$ python3 -q
>>> import numpy as np
>>> from numpy import linalg as LA
>>> np.set_printoptions(precision=2, suppress=True, linewidth=200, sign=" ")
>>> X = np.array([[2, -2, -1, -1, 1, -2, 2, 1],
...     [2, -2, 2, 2, 0, -2, 0, -2],
...     [-1, -2, 0, -1, -2, -1, -2, 1],
...     [-1, 2, 2, -2, 2, 0, -2, 1],
...     [-2, 2, -2, -1, -1, 0, 2, -1],
...     [-2, -2, -1, 0, -2, -1, 2, 0],
...     [1, 0, -1, -1, 1, -1, -1, -1],
...     [-1, 1, 0, 0, 0, 1, -1, -2],
...     [-1, -1, 2, -2, -2, 1, -2, -2],
...     [0, -1, 2, 2, 2, 1, -2, 2]])
>>> X
array([[ 2, -2, -1, -1,  1, -2,  2,  1],
       [ 2, -2,  2,  2,  0, -2,  0, -2],
       [-1, -2,  0, -1, -2, -1, -2,  1],
       [-1,  2,  2, -2,  2,  0, -2,  1],
       [-2,  2, -2, -1, -1,  0,  2, -1],
       [-2, -2, -1,  0, -2, -1,  2,  0],
       [ 1,  0, -1, -1,  1, -1, -1, -1],
       [-1,  1,  0,  0,  0,  1, -1, -2],
       [-1, -1,  2, -2, -2,  1, -2, -2],
       [ 0, -1,  2,  2,  2,  1, -2,  2]])
>>> cov = X.T @ X
>>> print(np.allclose(cov, cov.T))
True
>>> print((X @ X.T).shape)
(10, 10)
>>> print(np.trace(cov), (X ** 2).sum())
179 179
>>> E = np.loadtxt("x.csv", delimiter=",")
>>> print(E)
[[ 2.  2.  0.  0.  0.  0.  1.  1.]
 [ 1.  2.  1.  1.  2.  2.  0.  2.]
 [ 0.  0.  1.  1.  0.  2.  0.  1.]
 [ 1.  2.  0.  2.  1.  4.  1.  1.]
 [ 0.  1.  0.  1.  0.  2.  0.  1.]
 [ 1.  0.  2.  1.  0.  2.  0.  1.]
 [ 0.  2.  0.  1.  1.  2.  1.  1.]
 [ 1.  2.  2.  0.  1.  0.  1.  2.]
 [ 2.  0.  1.  0.  1.  0.  0.  0.]
 [ 0.  2.  2.  2.  2.  4.  2.  2.]]
>>> U, sigma, VT = LA.svd(E)
>>> np.argmax(sigma[:-1] / (sigma[1:] + 1e-6)) + 1
np.int64(7)
>>> sigma.round(2) + 0
array([ 10.84,   4.16,   3.04,   2.39,   1.69,   1.51,   0.28,   0.  ])
>>> other = U[:, :7] @ np.diag(sigma[:7]) @ VT[:7]
>>> round(np.abs(E - other).max(), 2)
np.float64(0.0)
>>> np.unique(E.round(6), axis=0).shape
(10, 8)
>>> np.abs(np.diag(LA.qr(E)[1])) > 1e-9
array([ True,  True,  True,  True,  True, False,  True,  True])
>>> LA.lstsq(E[:-1].T, E[-1])[2]
np.int32(7)
>>> np.allclose(E[:-1].T @ LA.lstsq(E[:-1].T, E[-1])[0], E[-1])
True
>>> round(np.trace(LA.pinv(E) @ E), 2)
np.float64(7.0)
>>> U, sigma, VT = LA.svd(E)
>>> V = VT[:(sigma > 1e-8).sum()]
>>> rng = np.random.default_rng(48)
>>> x = E[9] + 3 * E[8] + rng.integers(2) * np.eye(8)[6]
>>> x
array([ 6.,  2.,  5.,  2.,  5.,  4.,  2.,  2.])
>>> np.round(V.T @ V, 2) + 0
array([[ 1. ,  0. ,  0. ,  0. ,  0. ,  0. ,  0. ,  0. ],
       [ 0. ,  1. ,  0. ,  0. ,  0. ,  0. ,  0. ,  0. ],
       [ 0. ,  0. ,  1. ,  0. ,  0. ,  0. ,  0. ,  0. ],
       [ 0. ,  0. ,  0. ,  0.2,  0. ,  0.4,  0. ,  0. ],
       [ 0. ,  0. ,  0. ,  0. ,  1. ,  0. ,  0. ,  0. ],
       [ 0. ,  0. ,  0. ,  0.4,  0. ,  0.8,  0. ,  0. ],
       [ 0. ,  0. ,  0. ,  0. ,  0. ,  0. ,  1. ,  0. ],
       [ 0. ,  0. ,  0. ,  0. ,  0. ,  0. ,  0. ,  1. ]])
>>> np.diag(V.T @ V)
array([ 1. ,  1. ,  1. ,  0.2,  1. ,  0.8,  1. ,  1. ])
